% ipython --no-banner

In [1]: import numpy as np

In [2]: from numpy import linalg as LA

In [3]: np.set_printoptions(precision=1, suppress=True, linewidth=200)

In [4]: rng = np.random.default_rng(266)

In [5]: m1 = (rng.random((4, 4)) < 0.3) + np.eye(4)

In [6]: m1 /= m1.sum(axis=1, keepdims=True)

In [7]: m1
Out[7]: 
array([[0.7, 0. , 0. , 0.3],
       [0. , 1. , 0. , 0. ],
       [0. , 0. , 0.5, 0.5],
       [0. , 0. , 0. , 1. ]])

In [8]: # triangular: eigenvalues sit on the diagonal

In [9]: f = np.array([2, 1, 1, 3])

In [10]: A2 = m1 + np.outer(f, np.eye(4)[0])

In [11]: round(LA.det(A2) / LA.det(m1), 1), round(1 + LA.solve(m1, f)[0], 1)
Out[11]: (np.float64(2.5), np.float64(2.5))

In [12]: A2
Out[12]: 
array([[2.7, 0. , 0. , 0.3],
       [1. , 1. , 0. , 0. ],
       [1. , 0. , 0.5, 0.5],
       [3. , 0. , 0. , 1. ]])

In [13]: m1.sum(axis=1)
Out[13]: array([1., 1., 1., 1.])

In [14]: m1 @ np.ones(4)
Out[14]: array([1., 1., 1., 1.])

In [15]: np.sort(np.abs(LA.eigvals(m1)))[::-1]
Out[15]: array([1. , 1. , 0.7, 0.5])

In [16]: pr = np.eye(4)[2]

In [17]: for _ in range(4):
    ...:     pr = pr @ m1
    ...:     print(pr.round(1))
    ...: 
[0.  0.  0.5 0.5]
[0.  0.  0.2 0.8]
[0.  0.  0.1 0.9]
[0.  0.  0.1 0.9]

In [18]: x0 = np.array([3, -2, -4, -2])

In [19]: (m1 @ x0).argmax()
Out[19]: np.int64(0)

In [20]: m1 @ x0
Out[20]: array([ 1.3, -2. , -3. , -2. ])

In [21]: (m1 * x0).sum(axis=1)
Out[21]: array([ 1.3, -2. , -3. , -2. ])

In [22]: J = np.loadtxt("mat.csv", delimiter=",")

In [23]: J
Out[23]: 
array([[8., 0., 0., 0.],
       [0., 4., 0., 0.],
       [0., 0., 5., 0.],
       [0., 0., 0., 1.]])

In [24]: # 4 blocks once reordered

In [25]: q = J.astype(float).copy()

In [26]: for j in range(4):
    ...:     q[:, j] -= q[:, :j] @ (q[:, :j].T @ q[:, j])
    ...:     q[:, j] /= LA.norm(q[:, j])
    ...: 

In [27]: q.T @ q
Out[27]: 
array([[1., 0., 0., 0.],
       [0., 1., 0., 0.],
       [0., 0., 1., 0.],
       [0., 0., 0., 1.]])

In [28]: q.T @ J
Out[28]: 
array([[8., 0., 0., 0.],
       [0., 4., 0., 0.],
       [0., 0., 5., 0.],
       [0., 0., 0., 1.]])

In [29]: q
Out[29]: 
array([[1., 0., 0., 0.],
       [0., 1., 0., 0.],
       [0., 0., 1., 0.],
       [0., 0., 0., 1.]])

In [30]: F = np.loadtxt("arr.csv", delimiter=",")

In [31]: F
Out[31]: 
array([[-0.6, -0.4,  0.1, -0.6,  0.3],
       [ 0.3, -0.6,  0.7,  0.1, -0.3],
       [ 0.3, -0.6, -0.5,  0.2,  0.5],
       [ 0.6,  0.3,  0.2, -0.6,  0.4],
       [-0.2,  0.2,  0.5,  0.5,  0.6]])

In [32]: # columns are unit length and at right angles

In [33]: A2 = LA.inv(F)

In [34]: np.allclose(A2, F.T)
Out[34]: True

In [35]: round(float(LA.cond(F)), 1)
Out[35]: 1.0

In [36]: A2
Out[36]: 
array([[-0.6,  0.3,  0.3,  0.6, -0.2],
       [-0.4, -0.6, -0.6,  0.3,  0.2],
       [ 0.1,  0.7, -0.5,  0.2,  0.5],
       [-0.6,  0.1,  0.2, -0.6,  0.5],
       [ 0.3, -0.3,  0.5,  0.4,  0.6]])

In [37]: K = np.load("test17.npy")

In [38]: K
Out[38]: 
array([[ 1, -2,  4, -8],
       [ 1, -1,  1, -1],
       [ 1,  0,  0,  0],
       [ 1,  1,  1,  1]])

In [39]: round(np.abs(LA.eigvals(K)).max(), 1)
Out[39]: np.float64(3.4)

In [40]: np.round(LA.det(K), 1)
Out[40]: np.float64(12.0)

In [41]: np.allclose(K, K.T)
Out[41]: False

In [42]: (K - K.T) / 2
Out[42]: 
array([[ 0. , -1.5,  1.5, -4.5],
       [ 1.5,  0. ,  0.5, -1. ],
       [-1.5, -0.5,  0. , -0.5],
       [ 4.5,  1. ,  0.5,  0. ]])

In [43]: (K + K.T) / 2
Out[43]: 
array([[ 1. , -0.5,  2.5, -3.5],
       [-0.5, -1. ,  0.5,  0. ],
       [ 2.5,  0.5,  0. ,  0.5],
       [-3.5,  0. ,  0.5,  1. ]])

In [44]: np.sort(LA.eigvals(J).real)
Out[44]: array([1., 4., 5., 8.])

In [45]: (LA.matrix_power((J != 0) + (J.T != 0) + np.eye(4), 4) > 0).astype(int)
Out[45]: 
array([[1, 0, 0, 0],
       [0, 1, 0, 0],
       [0, 0, 1, 0],
       [0, 0, 0, 1]])

In [46]: round(LA.det(J), 1)
Out[46]: np.float64(160.0)

In [47]: t = np.radians(36)

In [48]: r_ = np.eye(4)

In [49]: r_[0, 0] = r_[2, 2] = np.cos(t)

In [50]: r_[0, 2], r_[2, 0] = -np.sin(t), np.sin(t)

In [51]: r_
Out[51]: 
array([[ 0.8,  0. , -0.6,  0. ],
       [ 0. ,  1. ,  0. ,  0. ],
       [ 0.6,  0. ,  0.8,  0. ],
       [ 0. ,  0. ,  0. ,  1. ]])

In [52]: A2 = K @ r_.T

In [53]: np.abs(A2 - K).max(axis=0)
Out[53]: array([2.5, 0. , 0.6, 0. ])

In [54]: A2
Out[54]: 
array([[-1.5, -2. ,  3.8, -8. ],
       [ 0.2, -1. ,  1.4, -1. ],
       [ 0.8,  0. ,  0.6,  0. ],
       [ 0.2,  1. ,  1.4,  1. ]])

In [55]: LA.svd(K, compute_uv=False), LA.svd(A2, compute_uv=False)
Out[55]: (array([9.4, 2.1, 1.1, 0.5]), array([9.4, 2.1, 1.1, 0.5]))

In [56]: A2 = LA.inv(K)

In [57]: round(float(LA.det(K) * LA.det(A2)), 1)
Out[57]: 1.0

In [58]: round(LA.slogdet(K)[0], 1)
Out[58]: np.float64(1.0)

In [59]: (np.abs(A2) > 1e-9).astype(int)
Out[59]: 
array([[0, 0, 1, 0],
       [1, 1, 1, 1],
       [0, 1, 1, 1],
       [1, 1, 1, 1]])

In [60]: A2 = np.array([[-1, -5], [-3, -5]])

In [61]: basis = np.kron(A2, K)

In [62]: basis.shape
Out[62]: (8, 8)

In [63]: X = np.loadtxt("case18.csv", delimiter=",")

In [64]: X
Out[64]: 
array([[1., 0., 0., 0.],
       [1., 1., 0., 0.],
       [5., 2., 1., 0.],
       [2., 0., 1., 1.]])

In [65]: # triangular, det is the product of the diagonal

In [66]: q = X.astype(float).copy()

In [67]: for j in range(4):
    ...:     q[:, j] -= q[:, :j] @ (q[:, :j].T @ q[:, j])
    ...:     q[:, j] /= LA.norm(q[:, j])
    ...: 

In [68]: q
Out[68]: 
array([[ 0.2, -0.3, -0.8,  0.4],
       [ 0.2,  0.6,  0.1,  0.8],
       [ 0.9,  0.2, -0.1, -0.4],
       [ 0.4, -0.7,  0.5,  0.4]])

In [69]: A = np.load("w.npy")

In [70]: A
Out[70]: 
array([[-2., -3., -3., -3.],
       [-3., -2., -3., -3.],
       [-3., -3., -2., -3.],
       [-3., -3., -3., -2.]])

In [71]: # equal to its transpose

In [72]: w, V = LA.eigh(A)

In [73]: x0 = np.array([-3, 0, 1, 3])

In [74]: LA.eigvalsh(A[1:, 1:])
Out[74]: array([-8.,  1.,  1.])

In [75]: np.abs(A).sum(axis=1).max(), np.abs(w).max()
Out[75]: (np.float64(11.0), np.float64(11.0))

In [76]: np.round(x0 @ A @ x0 / (x0 @ x0), 1), w[0], round(float(w[-1]), 1)
Out[76]: (np.float64(0.8), np.float64(-11.0), 1.0)
